>>> import numpy as np
>>> import numpy.linalg as la
>>> np.set_printoptions(suppress=True, linewidth=100)
>>> def tidy(a):
...     return np.round(a, 4) + 0
... 
>>> X = np.load("block5.npy")
>>> X
array([[  0,   2,   0,  -3,  -2,   1,   3,   0],
       [ -1, -19,   1,   3,  -3,  -3,   3,  -2],
       [  2,   3,  23,   0,   3,  -2,   2,  -1],
       [  0,  -1,   3, -11,  -2,  -2,  -3,  -1],
       [ -2,   2,   0,   3,  10,   2,   2,  -1],
       [  3,   3,   0,  -3,   3,  10,   2,   1],
       [ -2,   1,   3,   3,  -1,  -1, -23,  -3],
       [  3,   0,   0,  -1,  -2,  -3,   1,  -7]])
>>> r0 = np.array([1, 1, 1, 2, 2, 3, 1, 1])
>>> other = X + np.outer(r0, np.eye(8)[7])
>>> la.matrix_rank(la.inv(other) - la.inv(X), tol=1e-8)
np.int64(1)
>>> other = X / np.sqrt((X ** 2).mean(axis=1, keepdims=True))
>>> tidy(other[6])
array([-0.2384,  0.1192,  0.3576,  0.3576, -0.1192, -0.1192, -2.7417, -0.3576])
>>> Q, evecs = la.qr(X[:, :4])[0], la.qr(X[:, 4:])[0]
>>> sv = la.svd(Q.T @ evecs, compute_uv=False)
>>> (sv > 0.9).sum()
np.int64(1)
>>> tidy(np.degrees(np.arccos(sv.clip(0, 1))))
array([18.4415, 58.8153, 65.0027, 89.3449])
>>> tidy(sv)
array([0.9486, 0.5178, 0.4226, 0.0114])
>>> J = np.load("test11.npy")
>>> J
array([[18,  0, -9,  0],
       [-2,  8,  1, -4],
       [18,  0, 27,  0],
       [-2,  8, -3, 12]])
>>> r0, g = J[1], J[0]
>>> r0 @ r0
np.int64(85)
>>> r0 @ g
np.int64(-45)
>>> p = (r0 @ g) / (r0 @ r0) * r0
>>> np.outer(r0, g)
array([[-36,   0,  18,   0],
       [144,   0, -72,   0],
       [ 18,   0,  -9,   0],
       [-72,   0,  36,   0]])
>>> tidy(g - p)
array([16.9412,  4.2353, -8.4706, -2.1176])
>>> W0 = np.loadtxt("dump.csv", delimiter=",")
>>> W0
array([[0., 0., 1., 0., 0., 0., 0., 0., 0., 0.],
       [0., 0., 0., 0., 0., 0., 1., 0., 0., 0.],
       [0., 0., 0., 1., 0., 0., 0., 0., 0., 0.],
       [1., 0., 0., 0., 0., 0., 0., 0., 0., 0.],
       [0., 0., 0., 0., 0., 0., 0., 1., 0., 0.],
       [0., 0., 0., 0., 0., 0., 0., 0., 0., 1.],
       [0., 0., 0., 0., 0., 0., 0., 0., 1., 0.],
       [0., 0., 0., 0., 0., 1., 0., 0., 0., 0.],
       [0., 0., 0., 0., 1., 0., 0., 0., 0., 0.],
       [0., 1., 0., 0., 0., 0., 0., 0., 0., 0.]])
>>> # columns are unit length and at right angles
>>> gram = W0.T @ W0
>>> np.diag(gram)
array([1., 1., 1., 1., 1., 1., 1., 1., 1., 1.])
>>> np.trace(gram), (W0 ** 2).sum()
(np.float64(10.0), np.float64(10.0))
>>> tidy(la.eigvalsh(gram)[::-1])
array([1., 1., 1., 1., 1., 1., 1., 1., 1., 1.])
>>> tidy(la.pinv(W0))
array([[0., 0., 0., 1., 0., 0., 0., 0., 0., 0.],
       [0., 0., 0., 0., 0., 0., 0., 0., 0., 1.],
       [1., 0., 0., 0., 0., 0., 0., 0., 0., 0.],
       [0., 0., 1., 0., 0., 0., 0., 0., 0., 0.],
       [0., 0., 0., 0., 0., 0., 0., 0., 1., 0.],
       [0., 0., 0., 0., 0., 0., 0., 1., 0., 0.],
       [0., 1., 0., 0., 0., 0., 0., 0., 0., 0.],
       [0., 0., 0., 0., 1., 0., 0., 0., 0., 0.],
       [0., 0., 0., 0., 0., 0., 1., 0., 0., 0.],
       [0., 0., 0., 0., 0., 1., 0., 0., 0., 0.]])
>>> tidy(la.svd(W0, compute_uv=False))
array([1., 1., 1., 1., 1., 1., 1., 1., 1., 1.])
>>> W0 @ W0.T
array([[1., 0., 0., 0., 0., 0., 0., 0., 0., 0.],
       [0., 1., 0., 0., 0., 0., 0., 0., 0., 0.],
       [0., 0., 1., 0., 0., 0., 0., 0., 0., 0.],
       [0., 0., 0., 1., 0., 0., 0., 0., 0., 0.],
       [0., 0., 0., 0., 1., 0., 0., 0., 0., 0.],
       [0., 0., 0., 0., 0., 1., 0., 0., 0., 0.],
       [0., 0., 0., 0., 0., 0., 1., 0., 0., 0.],
       [0., 0., 0., 0., 0., 0., 0., 1., 0., 0.],
       [0., 0., 0., 0., 0., 0., 0., 0., 1., 0.],
       [0., 0., 0., 0., 0., 0., 0., 0., 0., 1.]])
>>> W0.T @ W0
array([[1., 0., 0., 0., 0., 0., 0., 0., 0., 0.],
       [0., 1., 0., 0., 0., 0., 0., 0., 0., 0.],
       [0., 0., 1., 0., 0., 0., 0., 0., 0., 0.],
       [0., 0., 0., 1., 0., 0., 0., 0., 0., 0.],
       [0., 0., 0., 0., 1., 0., 0., 0., 0., 0.],
       [0., 0., 0., 0., 0., 1., 0., 0., 0., 0.],
       [0., 0., 0., 0., 0., 0., 1., 0., 0., 0.],
       [0., 0., 0., 0., 0., 0., 0., 1., 0., 0.],
       [0., 0., 0., 0., 0., 0., 0., 0., 1., 0.],
       [0., 0., 0., 0., 0., 0., 0., 0., 0., 1.]])
>>> tidy(la.matrix_power(W0, 2))
array([[0., 0., 0., 1., 0., 0., 0., 0., 0., 0.],
       [0., 0., 0., 0., 0., 0., 0., 0., 1., 0.],
       [1., 0., 0., 0., 0., 0., 0., 0., 0., 0.],
       [0., 0., 1., 0., 0., 0., 0., 0., 0., 0.],
       [0., 0., 0., 0., 0., 1., 0., 0., 0., 0.],
       [0., 1., 0., 0., 0., 0., 0., 0., 0., 0.],
       [0., 0., 0., 0., 1., 0., 0., 0., 0., 0.],
       [0., 0., 0., 0., 0., 0., 0., 0., 0., 1.],
       [0., 0., 0., 0., 0., 0., 0., 1., 0., 0.],
       [0., 0., 0., 0., 0., 0., 1., 0., 0., 0.]])
>>> p = np.eye(10)[2]
>>> for _ in range(3):
...     p = p @ W0
...     print(p.round(4))
... 
[0. 0. 0. 1. 0. 0. 0. 0. 0. 0.]
[1. 0. 0. 0. 0. 0. 0. 0. 0. 0.]
[0. 0. 1. 0. 0. 0. 0. 0. 0. 0.]
>>> other = np.array([[2, 3, 3, 1, 2, 0, 0],
...     [3, 0, 3, 2, 0, 1, 2],
...     [0, 0, 1, 2, 1, 2, 3],
...     [0, 3, 0, 3, 1, 1, 0],
...     [2, 0, 2, 1, 0, 3, 2],
...     [1, 1, 2, 1, 3, 1, 2],
...     [0, 0, 3, 1, 0, 3, 0]])
>>> mat = other - other.T
>>> mat
array([[ 0,  0,  3,  1,  0, -1,  0],
       [ 0,  0,  3, -1,  0,  0,  2],
       [-3, -3,  0,  2, -1,  0,  0],
       [-1,  1, -2,  0,  0,  0, -1],
       [ 0,  0,  1,  0,  0,  0,  2],
       [ 1,  0,  0,  0,  0,  0, -1],
       [ 0, -2,  0,  1, -2,  1,  0]])
>>> vec = np.array([0, 0, 0, 2, 1, 0, 1])
>>> tidy(la.eigvals(mat).real)
array([0., 0., 0., 0., 0., 0., 0.])
>>> Q = la.solve(np.eye(7) - mat, np.eye(7) + mat)
>>> tidy(la.det(Q))
np.float64(1.0)
>>> theta = np.radians(90)
>>> R = np.eye(7)
>>> R[0, 0] = R[3, 3] = np.cos(theta)
>>> R[0, 3], R[3, 0] = -np.sin(theta), np.sin(theta)
>>> tidy(R)
array([[ 0.,  0.,  0., -1.,  0.,  0.,  0.],
       [ 0.,  1.,  0.,  0.,  0.,  0.,  0.],
       [ 0.,  0.,  1.,  0.,  0.,  0.,  0.],
       [ 1.,  0.,  0.,  0.,  0.,  0.,  0.],
       [ 0.,  0.,  0.,  0.,  1.,  0.,  0.],
       [ 0.,  0.,  0.,  0.,  0.,  1.,  0.],
       [ 0.,  0.,  0.,  0.,  0.,  0.,  1.]])
>>> other = mat @ R.T
>>> tidy(other)
array([[-1.,  0.,  3.,  0.,  0., -1.,  0.],
       [ 1.,  0.,  3.,  0.,  0.,  0.,  2.],
       [-2., -3.,  0., -3., -1.,  0.,  0.],
       [ 0.,  1., -2., -1.,  0.,  0., -1.],
       [ 0.,  0.,  1.,  0.,  0.,  0.,  2.],
       [ 0.,  0.,  0.,  1.,  0.,  0., -1.],
       [-1., -2.,  0.,  0., -2.,  1.,  0.]])
>>> np.allclose(mat @ mat.T, other @ other.T)
True
>>> rng = np.random.default_rng(94053)
>>> other = mat + rng.integers(-2, 3, (7, 6)) @ rng.integers(-2, 3, (6, 7))
>>> other
array([[ 0,  2,  7, -2,  6,  7,  5],
       [ 5,  0,  0, -2,  5,  1,  4],
       [-2,  4,  3, -4,  5, -7, 10],
       [-3,  1, -1, -5, -3, -1, -5],
       [-6,  3,  9, -6, -5,  4,  0],
       [-2,  0,  1, 10, -7, -3, -6],
       [ 0, -1,  2, -6,  2,  4,  6]])
>>> tidy(la.svd(other - mat, compute_uv=False))
array([23.6576, 16.2423, 12.2569,  8.4171,  2.6896,  1.092 ,  0.    ])
